>>> import numpy as np
>>> from numpy import linalg as LA
>>> np.set_printoptions(precision=2, suppress=True, linewidth=100, sign=" ")
>>> J = np.load("case15.npy")
>>> J
array([[ 1.  ,  0.9 ,  0.81,  0.73,  0.66,  0.59,  0.53,  0.48,  0.43],
       [ 0.9 ,  1.  ,  0.9 ,  0.81,  0.73,  0.66,  0.59,  0.53,  0.48],
       [ 0.81,  0.9 ,  1.  ,  0.9 ,  0.81,  0.73,  0.66,  0.59,  0.53],
       [ 0.73,  0.81,  0.9 ,  1.  ,  0.9 ,  0.81,  0.73,  0.66,  0.59],
       [ 0.66,  0.73,  0.81,  0.9 ,  1.  ,  0.9 ,  0.81,  0.73,  0.66],
       [ 0.59,  0.66,  0.73,  0.81,  0.9 ,  1.  ,  0.9 ,  0.81,  0.73],
       [ 0.53,  0.59,  0.66,  0.73,  0.81,  0.9 ,  1.  ,  0.9 ,  0.81],
       [ 0.48,  0.53,  0.59,  0.66,  0.73,  0.81,  0.9 ,  1.  ,  0.9 ],
       [ 0.43,  0.48,  0.53,  0.59,  0.66,  0.73,  0.81,  0.9 ,  1.  ]])
>>> # equal to its transpose
>>> rng = np.random.default_rng(11432)
>>> A2 = J + rng.integers(-2, 3, (9, 1)) @ rng.integers(-2, 3, (1, 9))
>>> A2
array([[ 1.  ,  2.9 , -1.19,  0.73,  1.66,  1.59,  0.53, -1.52, -1.57],
       [ 0.9 ,  3.  , -1.1 ,  0.81,  1.73,  1.66,  0.59, -1.47, -1.52],
       [ 0.81, -3.1 ,  5.  ,  0.9 , -1.19, -1.27,  0.66,  4.59,  4.53],
       [ 0.73,  2.81, -1.1 ,  1.  ,  1.9 ,  1.81,  0.73, -1.34, -1.41],
       [ 0.66,  2.73, -1.19,  0.9 ,  2.  ,  1.9 ,  0.81, -1.27, -1.34],
       [ 0.59, -1.34,  2.73,  0.81, -0.1 ,  0.  ,  0.9 ,  2.81,  2.73],
       [ 0.53,  0.59,  0.66,  0.73,  0.81,  0.9 ,  1.  ,  0.9 ,  0.81],
       [ 0.48,  0.53,  0.59,  0.66,  0.73,  0.81,  0.9 ,  1.  ,  0.9 ],
       [ 0.43,  2.48, -1.47,  0.59,  1.66,  1.73,  0.81, -1.1 , -1.  ]])
>>> LA.matrix_rank(A2 - J, tol=1e-8)
np.int64(1)
>>> x0 = np.ones(9)
>>> for _ in range(5):
...     x0 = J @ x0
...     x0 /= LA.norm(x0)
...     print(round(x0 @ J @ x0, 2))
... 
6.78
6.78
6.78
6.78
6.78
>>> print(x0)
[ 0.3   0.32  0.34  0.35  0.36  0.35  0.34  0.32  0.3 ]
>>> W1 = np.array([[-5, 1, 3, -1],
...     [-2, 2, 4, 3],
...     [3, 1, 0, -4],
...     [-5, 3, 5, 2],
...     [1, 3, -2, 2],
...     [0, 2, -1, 2],
...     [-2, 2, 2, -3],
...     [-1, 5, -3, 2],
...     [-5, 2, 4, 4]])
>>> b = np.array([3, -3, -1, 3])
>>> act = np.maximum(J @ W1 + b, 0)
>>> (act > 0).mean(axis=0)
array([ 0.,  1.,  1.,  1.])
>>> LA.matrix_rank(act)
np.int64(3)
>>> cent = np.array([[7, 6, 9], [6, 3, 6], [6, 9, 2], [0, 4, 3]])
>>> print(W1 @ cent)
[[-11  -4 -36]
 [ 22  42  11]
 [ 27   5  21]
 [ 13  32 -11]
 [ 13   5  29]
 [  6   5  16]
 [ 10   0 -11]
 [  5 -10  21]
 [  1  28 -13]]
>>> m1 = np.loadtxt("w.csv", delimiter=",")
>>> print(m1)
[[ 0.36  0.09  0.09  0.18  0.18  0.09]
 [ 0.19  0.19  0.31  0.25  0.06  0.  ]
 [ 0.27  0.09  0.36  0.09  0.    0.18]
 [ 0.21  0.26  0.11  0.32  0.05  0.05]
 [ 0.07  0.07  0.13  0.33  0.13  0.27]
 [ 0.19  0.14  0.24  0.05  0.1   0.29]]
>>> gram = m1.T @ m1
>>> print(LA.svd(m1, compute_uv=False) ** 2)
[ 1.08  0.12  0.09  0.06  0.02  0.01]
>>> np.allclose(gram, gram.T)
True
>>> np.diag(gram)
array([ 0.33,  0.15,  0.32,  0.32,  0.07,  0.2 ])
>>> LA.eigvalsh(gram)[::-1]
array([ 1.08,  0.12,  0.09,  0.06,  0.02,  0.01])
>>> O, _ = LA.qr(np.array([[-0.6, 0.4, -1.1, -0.2],
...     [-1.0, 0.3, 1.1, 0.0],
...     [-2.4, -1.3, -1.1, -0.2],
...     [0.9, 0.4, 0.6, 0.0]]))
>>> arr = 4 * O
>>> arr
array([[-0.85, -2.48,  2.96,  0.6 ],
       [-1.42, -2.67, -2.62, -0.13],
       [-3.41,  1.63,  0.12,  1.3 ],
       [ 1.28, -0.26, -0.61,  3.73]])
>>> r0 = np.array([0, 2, 1, 1])
>>> A2 = arr + np.outer(r0, np.eye(4)[0])
>>> LA.matrix_rank(A2 - arr)
np.int64(1)
>>> round(float(LA.det(A2) / LA.det(arr)), 2), round(float(1 + LA.solve(arr, r0)[0]), 2)
(0.69, 0.69)
>>> A2 = arr / np.sqrt((arr ** 2).mean(axis=1, keepdims=True))
>>> print(LA.norm(A2, axis=1))
[ 2.  2.  2.  2.]
>>> print(A2[3])
[ 0.64 -0.13 -0.31  1.87]
>>> print(arr - arr.mean(axis=1, keepdims=True))
[[-0.91 -2.54  2.9   0.54]
 [ 0.29 -0.96 -0.91  1.58]
 [-3.32  1.72  0.21  1.39]
 [ 0.24 -1.3  -1.64  2.7 ]]
>>> print(LA.matrix_rank(arr - arr.mean(axis=1, keepdims=True)))
3
>>> LA.norm(arr, axis=0)
array([ 4.,  4.,  4.,  4.])
>>> round(arr[:, 3] @ arr[:, 2], 2)
np.float64(0.0)
>>> np.round(arr.T @ arr, 2) + 0
array([[ 16.,   0.,   0.,   0.],
       [  0.,  16.,   0.,   0.],
       [  0.,   0.,  16.,   0.],
       [  0.,   0.,   0.,  16.]])
>>> data = np.array([[0.3, -0.3, 0.7, 2.1, 0.7, -0.3],
...     [0.5, 1.8, -0.1, 0.0, -0.2, 1.5],
...     [-0.1, 0.0, 0.6, -0.7, 1.1, 0.0],
...     [-0.5, -0.9, 0.9, 1.2, -1.4, -1.5],
...     [0.2, -0.2, 0.8, 0.3, 0.1, 0.7],
...     [0.1, -0.8, 0.1, -0.7, -1.2, 1.1],
...     [-0.7, 1.2, 1.2, 0.4, 0.6, 0.7]])
>>> x0 = np.array([0, 3, 0, 1, 1, 0])
>>> y = data @ x0
>>> np.round(LA.pinv(data) @ data, 2) + 0
array([[ 1.,  0.,  0.,  0.,  0.,  0.],
       [ 0.,  1.,  0.,  0.,  0.,  0.],
       [ 0.,  0.,  1.,  0.,  0.,  0.],
       [ 0.,  0.,  0.,  1.,  0.,  0.],
       [ 0.,  0.,  0.,  0.,  1.,  0.],
       [ 0.,  0.,  0.,  0.,  0.,  1.]])
>>> y
array([ 1.9,  5.2,  0.4, -2.9, -0.2, -4.3,  4.6])
>>> y = y + 0.1 * rng.normal(size=7)
>>> print(y)
[ 1.71  5.24  0.27 -2.98 -0.02 -4.18  4.62]
>>> b, *_ = LA.lstsq(data, y)
>>> [round(float(LA.norm(LA.solve(data.T @ data + lam * np.eye(6), data.T @ y))), 2) for lam in (0, 1, 10, 100)]
[3.27, 2.77, 1.36, 0.24]
>>> np.round(data.T @ (y - data @ b), 2) + 0
array([ 0.,  0.,  0.,  0.,  0.,  0.])
>>> O, R = LA.qr(data)
>>> O.shape, R.shape
((7, 6), (6, 6))
>>> np.round(O.T @ O, 2) + 0
array([[ 1.,  0.,  0.,  0.,  0.,  0.],
       [ 0.,  1.,  0.,  0.,  0.,  0.],
       [ 0.,  0.,  1.,  0.,  0.,  0.],
       [ 0.,  0.,  0.,  1.,  0.,  0.],
       [ 0.,  0.,  0.,  0.,  1.,  0.],
       [ 0.,  0.,  0.,  0.,  0.,  1.]])
>>> round(abs(R[0, 0]), 2), round(LA.norm(data[:, 0]), 2)
(np.float64(1.07), np.float64(1.07))
>>> np.round(O @ R, 2) + 0
array([[ 0.3, -0.3,  0.7,  2.1,  0.7, -0.3],
       [ 0.5,  1.8, -0.1,  0. , -0.2,  1.5],
       [-0.1,  0. ,  0.6, -0.7,  1.1,  0. ],
       [-0.5, -0.9,  0.9,  1.2, -1.4, -1.5],
       [ 0.2, -0.2,  0.8,  0.3,  0.1,  0.7],
       [ 0.1, -0.8,  0.1, -0.7, -1.2,  1.1],
       [-0.7,  1.2,  1.2,  0.4,  0.6,  0.7]])
>>> np.abs(np.diag(R))
array([ 1.07,  2.49,  1.68,  2.13,  2.11,  1.15])
